>>> import numpy as np
>>> from numpy import linalg as LA
>>> np.set_printoptions(precision=3, suppress=True, linewidth=120)
>>> feats = np.loadtxt("sample9.csv", delimiter=",")
>>> print(feats)
[[-0.999  0.999 -0.986  0.273 -0.766  0.923  0.02 ]
 [ 0.957 -1.     0.968  0.291 -0.821 -0.617  0.641]
 [-0.422 -0.119  0.438  0.977 -0.845  0.617  0.397]
 [-0.508  0.814 -0.872 -0.994  0.856 -0.446 -0.478]
 [ 1.    -0.995  0.975 -0.943  0.985 -0.977 -0.493]
 [ 0.99   0.956  0.405 -0.778  0.997 -0.854 -0.827]
 [ 0.874 -0.721  0.973  1.    -0.859  0.544  0.478]
 [ 0.93  -0.585 -0.818 -1.     0.998 -0.983 -0.814]
 [-0.999  0.996 -0.837  0.999 -0.987  0.982  0.523]
 [ 0.696  0.658  0.976  1.    -0.938  0.885  0.493]
 [ 0.998 -1.     0.966 -0.968  0.782 -0.959  0.02 ]
 [ 0.952 -0.446  0.635 -0.537  0.864 -0.701 -0.363]
 [-0.808 -0.9    0.701  0.998 -0.994  0.859  0.786]
 [ 0.925  0.77  -0.686 -1.     0.998 -0.94  -0.834]
 [ 0.178 -0.414  0.947  1.    -0.979  0.864  0.664]
 [-0.963  0.991 -0.894  0.197 -0.168  0.691 -0.159]
 [-0.93   0.945  0.953  1.    -1.     0.997  0.867]
 [ 0.967 -0.996  0.843 -0.876  0.414 -0.821  0.1  ]
 [ 0.804 -0.578  0.422 -0.578  0.617 -0.537 -0.178]
 [ 0.501 -0.264 -0.178 -0.933  0.721 -0.558 -0.273]
 [ 0.544 -0.08  -0.282 -0.964  0.824 -0.623 -0.363]
 [ 0.996 -0.957  0.954  0.159  0.848 -0.837 -0.235]
 [ 1.    -0.99   0.947 -0.99   0.994 -0.984 -0.617]
 [ 0.762  0.207  0.647  0.867  0.291 -0.06  -0.1  ]
 [ 0.994 -0.508  0.664 -0.972  0.989 -0.93  -0.664]
 [ 0.38  -0.31   0.821  0.996 -0.8    0.551  0.38 ]
 [ 0.985 -0.604  0.789 -0.523  0.925 -0.8   -0.43 ]]
>>> def softmax(z):
...     e = np.exp(z - z.max(axis=-1, keepdims=True))
...     return e / e.sum(axis=-1, keepdims=True)
... 
>>> print(softmax(feats).sum(axis=1))
[1. 1. 1. 1. 1. 1. 1. 1. 1. 1. 1. 1. 1. 1. 1. 1. 1. 1. 1. 1. 1. 1. 1. 1. 1. 1. 1.]
>>> print(softmax(feats[20] + 3))
[0.236 0.127 0.103 0.052 0.313 0.074 0.095]
>>> S = feats @ feats.T / np.sqrt(7)
>>> print(softmax(S)[20] @ feats)
[ 0.727 -0.288  0.285 -0.631  0.682 -0.656 -0.368]
>>> A2 = np.array([[-3, -4], [-5, -1], [-4, 3], [-5, 0], [3, -3], [4, -4], [-1, 1]])
>>> print(np.einsum("ij->j", feats))
[10.804 -4.131  9.471 -2.299  3.946 -4.714 -1.459]
>>> print(np.vstack([feats, A2.T]).shape)
(29, 7)
>>> W2 = feats[[0, 2]].astype(float)
>>> for _ in range(4):
...     z = LA.norm(feats[:, None] - W2, axis=-1).argmin(axis=1)
...     W2 = np.array([feats[z == j].mean(axis=0) for j in range(2)])
... 
>>> print(z)
[0 1 0 1 1 1 1 1 0 0 1 1 0 1 0 0 0 1 1 1 1 1 1 1 1 0 1]
>>> print(W2[1] - W2[0])
[ 1.245 -0.704  0.173 -1.368  1.465 -1.49  -0.743]
>>> print(np.bincount(z))
[ 9 18]
>>> print(np.abs(W2[1] - W2[0]).argmax())
5
>>> M = np.load("a.npy")
>>> print(M)
[[0 0 1 3 1]
 [0 0 4 3 4]
 [0 0 0 3 5]
 [0 0 0 0 4]
 [0 0 0 0 0]]
>>> ang = np.radians(45)
>>> Rm = np.eye(5)
>>> Rm[2, 2] = Rm[3, 3] = np.cos(ang)
>>> Rm[2, 3], Rm[3, 2] = -np.sin(ang), np.sin(ang)
>>> print(Rm)
[[ 1.     0.     0.     0.     0.   ]
 [ 0.     1.     0.     0.     0.   ]
 [ 0.     0.     0.707 -0.707  0.   ]
 [ 0.     0.     0.707  0.707  0.   ]
 [ 0.     0.     0.     0.     1.   ]]
>>> A2 = M @ Rm.T
>>> print(np.round(LA.svd(M, compute_uv=False), 3) + 0, np.round(LA.svd(A2, compute_uv=False), 3) + 0)
[9.152 3.593 2.31  0.    0.   ] [9.152 3.593 2.31  0.    0.   ]
>>> print(A2)
[[ 0.     0.    -1.414  2.828  1.   ]
 [ 0.     0.     0.707  4.95   4.   ]
 [ 0.     0.    -2.121  2.121  5.   ]
 [ 0.     0.     0.     0.     4.   ]
 [ 0.     0.     0.     0.     0.   ]]
>>> U, sig, Vh = LA.svd(M)
>>> print(np.argmax(sig[:-1] / (sig[1:] + 1e-6)) + 1)
3
>>> A2 = U[:, :3] @ np.diag(sig[:3]) @ Vh[:3]
>>> print(LA.matrix_rank(A2))
3
>>> print(round(float(LA.norm(M - A2) / LA.norm(M)), 3))
0.0
>>> print(LA.lstsq(M[:-1].T, M[-1])[2])
3
>>> rng = np.random.default_rng(1)
>>> data = np.triu(rng.random((15, 15)) < 0.2, 1).astype(int)
>>> data = data + data.T
>>> print(data)
[[0 0 1 0 0 0 0 0 0 1 0 0 0 0 0]
 [0 0 0 0 0 0 0 0 0 0 0 0 0 1 0]
 [1 0 0 0 0 0 1 0 0 1 0 0 0 0 0]
 [0 0 0 0 0 0 0 1 0 1 1 0 0 0 0]
 [0 0 0 0 0 0 0 0 0 0 1 0 0 0 0]
 [0 0 0 0 0 0 0 0 0 0 1 0 1 0 0]
 [0 0 1 0 0 0 0 0 0 0 0 0 0 0 0]
 [0 0 0 1 0 0 0 0 0 0 1 0 0 0 0]
 [0 0 0 0 0 0 0 0 0 0 0 0 0 0 0]
 [1 0 1 1 0 0 0 0 0 0 0 0 0 0 1]
 [0 0 0 1 1 1 0 1 0 0 0 0 0 0 0]
 [0 0 0 0 0 0 0 0 0 0 0 0 0 0 0]
 [0 0 0 0 0 1 0 0 0 0 0 0 0 0 1]
 [0 1 0 0 0 0 0 0 0 0 0 0 0 0 0]
 [0 0 0 0 0 0 0 0 0 1 0 0 1 0 0]]
>>> z = rng.permutation(15)
>>> print(z)
[11  8  2  3  4  9  1  7 10  5 12 13  0 14  6]
>>> A2 = data[z][:, z]
>>> print(round(float(LA.det(A2)), 3), np.round(LA.det(data[z]), 3))
0.0 0.0
>>> print(np.allclose(A2, data))
False
>>> print(np.trace(A2))
0
>>> x0 = np.array([3, 0, 0, 1, 1, 9, 1, 2, 3, 3, 6, 2, 8, 0, 1])
>>> print((data * x0).sum(axis=1))
[ 3  0  7 11  6 14  0  7  0  5 13  0 10  0 11]
>>> print(LA.norm(data @ x0) <= LA.norm(data, 2) * LA.norm(x0) + 1e-9)
True
>>> print(data @ (2 * x0))
[ 6  0 14 22 12 28  0 14  0 10 26  0 20  0 22]
>>> print(data @ x0)
[ 3  0  7 11  6 14  0  7  0  5 13  0 10  0 11]
>>> print(data @ np.ones(15))
[2. 1. 3. 3. 1. 2. 1. 2. 0. 4. 4. 0. 2. 1. 2.]
>>> print(np.einsum("ij,j->i", data, x0))
[ 3  0  7 11  6 14  0  7  0  5 13  0 10  0 11]
>>> U, sig, Vh = LA.svd(data)
>>> print(sig.round(3) + 0)
[2.722 2.226 2.119 1.725 1.39  1.369 1.15  1.    1.    0.74  0.668 0.209 0.    0.    0.   ]
>>> A2 = U[:, :12] @ np.diag(sig[:12]) @ Vh[:12]
>>> print(LA.matrix_rank(data, rtol=0.05))
12
>>> print(LA.matrix_rank(A2))
12
>>> print(np.round(LA.norm(data - A2, 2), 3), round(float(sig[12]), 3))
0.0 0.0
>>> vals, vecs = LA.eigh(data)
>>> x0 = np.array([5, 4, 1, 1, 4, 0, 5, 1, 4, 0, 3, 4, 2, 2, 0])
>>> print(round(float(x0 @ data @ x0 / (x0 @ x0)), 3), round(vals[0], 3), round(vals[-1], 3))
0.552 -2.226 2.722
>>> print((np.sign(vecs[:, -1].round(6)) == np.sign(vecs[0, -1].round(6))).astype(int))
[1 0 1 1 1 1 1 1 0 1 1 0 1 0 1]
>>> print(np.round(LA.eigvalsh(data[1:, 1:]), 3) + 0)
[-2.2   -1.722 -1.163 -1.    -1.    -0.36   0.     0.     0.152  0.728  1.     1.321  1.671  2.572]
>>> print(np.abs(data).sum(axis=1).max(), np.round(np.abs(vals).max(), 3))
4 2.722
>>> A2 = np.array([[-1, 5, 1, -1, 2],
...     [7, -3, 3, -7, -5],
...     [-7, -5, -2, -4, -6],
...     [-6, -9, 8, 6, 8],
...     [6, -1, -9, 7, 7]])
>>> arr = np.triu(A2)
>>> print(arr)
[[-1  5  1 -1  2]
 [ 0 -3  3 -7 -5]
 [ 0  0 -2 -4 -6]
 [ 0  0  0  6  8]
 [ 0  0  0  0  7]]
>>> A2 = np.c_[feats[:, :4] @ np.array([[-3, 3, 1, 0], [-3, -2, -1, 2], [3, 3, -2, 1], [0, 0, 2, 3]]), np.array([0, 3, -3, -1, 3, -3, -3, 0, 0, 0, -2, 0, 2, 2, 0, -1, 2, 3, -2, -3, -1, -2, 2, -3, -1, 1, 2])]
>>> print(A2)
[[-2.958 -7.953  0.52   1.831  0.   ]
 [ 3.033  7.775  0.603 -0.159  3.   ]
 [ 2.937  0.286  0.775  3.131 -3.   ]
 [-3.534 -5.768 -1.566 -2.226 -1.   ]
 [ 2.91   7.915 -1.841 -3.844  3.   ]
 [-4.623  2.273 -2.332 -0.017 -3.   ]
 [ 2.46   6.983  1.649  2.531 -3.   ]
 [-3.489  1.506  1.151 -4.988  0.   ]
 [-2.502 -7.5    1.677  4.152  0.   ]
 [-1.134  3.7    0.086  5.292  0.   ]
 [ 2.904  7.892 -1.87  -3.938 -2.   ]
 [ 0.387  5.653 -0.946 -1.868  0.   ]
 [ 7.227  1.479  0.686  1.895  2.   ]
 [-7.143 -0.823 -0.473 -2.146  2.   ]
 [ 3.549  4.203  0.698  3.119  0.   ]
 [-2.766 -7.553  0.228  1.679 -1.   ]
 [ 2.814 -1.821 -1.781  5.843  2.   ]
 [ 2.616  7.422 -1.475 -3.777  3.   ]
 [ 0.588  4.834 -0.618 -2.468 -2.   ]
 [-1.245  1.497 -0.745 -3.505 -3.   ]
 [-2.238  0.946 -0.74  -3.334 -1.   ]
 [ 2.745  7.764  0.363 -0.483 -2.   ]
 [ 2.811  7.821 -1.884 -4.003  2.   ]
 [-0.966  3.813  0.995  3.662 -3.   ]
 [ 0.534  5.99  -1.77  -3.268 -1.   ]
 [ 2.253  4.223  1.04   3.189  1.   ]
 [ 1.224  6.53  -1.035 -1.988  2.   ]]
>>> print(LA.norm(LA.qr(feats)[0].T @ A2, axis=0) ** 2 / ((A2 ** 2).sum(axis=0) + 1e-12))
[1.    1.    1.    1.    0.294]
>>> print(LA.matrix_rank(np.c_[feats, A2]))
8
>>> print(np.round(LA.lstsq(feats, A2[:, 0])[0], 3) + 0)
[-3. -3.  3.  0.  0.  0.  0.]
>>> print(np.round(LA.norm(A2 - feats @ LA.lstsq(feats, A2)[0], axis=0), 3) + 0)
[0.    0.    0.    0.    8.773]
>>> vals, vecs = LA.eig(arr)
>>> print(np.sort(LA.eigvals(LA.inv(arr))))
[-1.    -0.5   -0.333  0.143  0.167]
>>> print(vals)
[-1. -3. -2.  6.  7.]
>>> dist = LA.norm(feats[:, None] - feats[None], axis=-1)
>>> print((dist + 1e9 * np.eye(27)).round(6).argmin(axis=1))
[15  6 25 20 22 13 25 20  0 25 17 26  2  5 25  0  2 10 11 20 19 26  4 25 26 14 11]
>>> print(np.unravel_index(dist.round(6).argmax(), dist.shape))
(np.int64(8), np.int64(22))
>>> print(dist[13].round(6).argsort(kind="stable")[:4])
[13  5 20  7]
>>> print(dist.shape)
(27, 27)
>>> print(LA.matrix_rank(dist ** 2))
9
>>> print(dist[:5, :5])
[[0.    3.795 2.085 2.578 4.498]
 [3.795 0.    2.239 3.817 2.49 ]
 [2.085 2.239 0.    3.357 3.667]
 [2.578 3.817 3.357 0.    3.043]
 [4.498 2.49  3.667 3.043 0.   ]]
>>> print([round(float(LA.det(data[:i, :i])), 2) + 0 for i in range(1, 16)])
[0.0, 0.0, 0.0, 0.0, 0.0, 0.0, 0.0, 0.0, 0.0, 0.0, 0.0, 0.0, 0.0, 0.0, 0.0]
>>> A2 = np.array([[6, -3, 6, -6, 3, -6, 1, -7, -1],
...     [-5, -9, 5, -5, 0, -3, 6, 9, 6],
...     [5, -3, -8, 9, 0, 3, 2, -9, -6],
...     [-3, -8, 9, -7, 8, -8, -7, 2, 6],
...     [-7, -6, -4, 9, -8, 0, -1, -5, -5],
...     [-7, 2, -1, -5, -5, -8, 2, -5, 2],
...     [5, -4, -8, -8, -5, 6, -5, -9, 3],
...     [-1, 9, -4, 4, 7, 2, -1, 3, 2],
...     [1, -2, -6, 2, 0, -3, 3, -4, 8]])
>>> A2[-1] = A2[0]
>>> W0 = A2 + 0.05 * np.eye(9)
>>> print(W0)
[[ 6.05 -3.    6.   -6.    3.   -6.    1.   -7.   -1.  ]
 [-5.   -8.95  5.   -5.    0.   -3.    6.    9.    6.  ]
 [ 5.   -3.   -7.95  9.    0.    3.    2.   -9.   -6.  ]
 [-3.   -8.    9.   -6.95  8.   -8.   -7.    2.    6.  ]
 [-7.   -6.   -4.    9.   -7.95  0.   -1.   -5.   -5.  ]
 [-7.    2.   -1.   -5.   -5.   -7.95  2.   -5.    2.  ]
 [ 5.   -4.   -8.   -8.   -5.    6.   -4.95 -9.    3.  ]
 [-1.    9.   -4.    4.    7.    2.   -1.    3.05  2.  ]
 [ 6.   -3.    6.   -6.    3.   -6.    1.   -7.   -0.95]]
>>> r0 = np.array([0, 0])
>>> print(np.convolve(W0[6], r0))
[0. 0. 0. 0. 0. 0. 0. 0. 0. 0.]
>>> print(np.correlate(W0[6], W0[1], "full"))
[  30.      21.     -54.    -159.    -138.     -58.      63.3    -72.3    -99.9     64.45   101.6    130.5     -8.45
  -45.698  120.3     18.15   -15.   ]
>>> E = np.load("mat.npy")
>>> print(E)
[[-1 -2  2  1  2  2 -2 -2  1  1 -1 -1  0  2]
 [ 0 -2 -1 -1 -1  2  0  1 -1  2 -2  2  0  1]
 [-1 -2  0 -1  1  2 -2 -2 -2  2 -1 -1  1  2]
 [-1  2  2  0  0  2 -2 -1 -1  1  1  1  0 -2]
 [ 1  0  1  2  0 -2  2  1  0  2  0 -1  2 -2]
 [-1  2 -1 -1  1 -2 -1  1  2 -2  1  2  0 -2]
 [-1  1  1  2  2  0  0  0 -2  0  0  0  2  2]
 [-1  1  2 -2 -1 -1 -1  1 -1  0 -2  1 -1  1]
 [ 2 -1  0  1 -1 -2  1  1 -2  1  1  2  0 -2]
 [ 2 -2 -1 -2 -1 -1  2  0 -2  0 -2 -1 -2  0]
 [ 2 -2 -1 -2  2 -2 -2  0 -2 -1 -2 -1  1  1]
 [ 0  0  1  1  1  0  1  2 -1  1 -1  0  1 -1]
 [ 0 -2 -2  2  1  0  0  2 -1  2 -1  1  1  2]
 [-1  2  4  3  4 -2 -2 -4  3 -3  3 -5  0  0]]
>>> W = np.array([[0, 2, 0],
...     [0, 2, 0],
...     [0, 2, 2],
...     [0, 0, 2],
...     [2, 0, 0],
...     [1, 2, 2],
...     [1, 0, 0],
...     [1, 1, 1],
...     [1, 1, 1],
...     [0, 0, 1],
...     [1, 0, 0],
...     [2, 1, 1],
...     [0, 0, 2],
...     [1, 2, 0]])
>>> beta = np.array([-1, 2, 5])
>>> H = np.maximum(E @ W + beta, 0)
>>> print(H)
[[ 1  6 14]
 [ 2  4  9]
 [ 0  0  6]
 [ 0  7 13]
 [ 0  0 13]
 [ 4  0  0]
 [ 3  6 13]
 [ 0  7  2]
 [ 0  0  5]
 [ 0  0  0]
 [ 0  0  0]
 [ 1  3 13]
 [ 5  0 11]
 [ 0  2  6]]
>>> print(LA.matrix_rank(H))
3
>>> W2 = np.array([[3, 5], [4, -1], [-4, 3]])
>>> print((H @ W2).round(6).argmax(axis=1))
[1 1 1 1 1 1 1 0 1 0 0 1 1 1]
>>> print(H @ W2)
[[-29  41]
 [-14  33]
 [-24  18]
 [-24  32]
 [-52  39]
 [ 12  20]
 [-19  48]
 [ 20  -1]
 [-20  15]
 [  0   0]
 [  0   0]
 [-37  41]
 [-29  58]
 [-16  16]]
>>> A2 = arr / LA.norm(arr, axis=1, keepdims=True)
>>> gram = A2 @ A2.T
>>> print(np.argwhere(np.triu(np.abs(gram) > 0.95, 1)))
[[2 3]]
>>> print((np.abs(gram) > 0.9).astype(int))
[[1 0 0 0 0]
 [0 1 0 0 0]
 [0 0 1 1 0]
 [0 0 1 1 0]
 [0 0 0 0 1]]
>>> print(gram)
[[ 1.    -0.276 -0.236  0.177  0.354]
 [-0.276  1.     0.724 -0.855 -0.521]
 [-0.236  0.724  1.    -0.962 -0.802]
 [ 0.177 -0.855 -0.962  1.     0.8  ]
 [ 0.354 -0.521 -0.802  0.8    1.   ]]
>>> print(LA.norm(A2, axis=1))
[1. 1. 1. 1. 1.]
>>> print(gram[3])
[ 0.177 -0.855 -0.962  1.     0.8  ]
>>> K = np.array([[-2, 3, -2, 2, -3, 2, -3, 3, -1, 0],
...     [-2, -3, -2, -1, 0, 0, 2, 0, -1, 2],
...     [0, -3, 2, 3, -3, 2, -3, 3, -1, -2],
...     [3, -1, -2, 0, -2, 2, 3, -2, -3, 1],
...     [-2, -3, 2, 2, 3, -2, 3, 2, 3, -3],
...     [0, -3, 1, 1, -3, 3, 0, 2, 1, 3],
...     [1, 1, 2, -3, 0, -3, 1, 3, -3, 1],
...     [3, 1, -2, -2, 2, -3, 3, -3, 3, 0],
...     [-1, -3, -3, -1, 0, 3, -2, 0, -2, 1],
...     [-2, 1, -1, -1, 0, 3, 3, 2, 0, 1],
...     [0, -1, -3, 0, 1, 3, -3, 0, 2, -1],
...     [1, -1, 0, 1, -3, -3, 0, 3, 0, 2],
...     [-3, 1, -3, 2, -3, -2, 1, 1, -3, 0],
...     [2, -1, -2, -1, -3, 3, 2, -3, 3, 2],
...     [2, -1, 3, 3, -3, -1, 0, -3, -2, -1]])
>>> print(K)
[[-2  3 -2  2 -3  2 -3  3 -1  0]
 [-2 -3 -2 -1  0  0  2  0 -1  2]
 [ 0 -3  2  3 -3  2 -3  3 -1 -2]
 [ 3 -1 -2  0 -2  2  3 -2 -3  1]
 [-2 -3  2  2  3 -2  3  2  3 -3]
 [ 0 -3  1  1 -3  3  0  2  1  3]
 [ 1  1  2 -3  0 -3  1  3 -3  1]
 [ 3  1 -2 -2  2 -3  3 -3  3  0]
 [-1 -3 -3 -1  0  3 -2  0 -2  1]
 [-2  1 -1 -1  0  3  3  2  0  1]
 [ 0 -1 -3  0  1  3 -3  0  2 -1]
 [ 1 -1  0  1 -3 -3  0  3  0  2]
 [-3  1 -3  2 -3 -2  1  1 -3  0]
 [ 2 -1 -2 -1 -3  3  2 -3  3  2]
 [ 2 -1  3  3 -3 -1  0 -3 -2 -1]]
>>> gram = K.T @ K
>>> print(np.allclose(gram, gram.T))
True
>>> print(np.trace(gram), (K ** 2).sum())
677 677
>>> print(LA.eigvalsh(gram)[::-1])
[167.892 129.443  95.718  85.612  69.905  43.525  40.252  28.786  13.049   2.818]
>>> print(LA.matrix_rank(gram))
10
>>> print(gram)
[[ 54   0  10 -13  -6  -8  12 -38   8   7]
 [  0  63  -6 -13   9 -21  -3  -4  -6  -4]
 [ 10  -6  70  16   6 -29  -3  14   0 -19]
 [-13 -13  16  49 -31   5 -21  15  -7 -19]
 [ -6   9   6 -31  81 -25  15 -14  32 -24]
 [ -8 -21 -29   5 -25  93 -26  -1   4  14]
 [ 12  -3  -3 -21  15 -26  77 -23  11  13]
 [-38  -4  14  15 -14  -1 -23  80 -16   0]
 [  8  -6   0  -7  32   4  11 -16  70  -8]
 [  7  -4 -19 -19 -24  14  13   0  -8  40]]
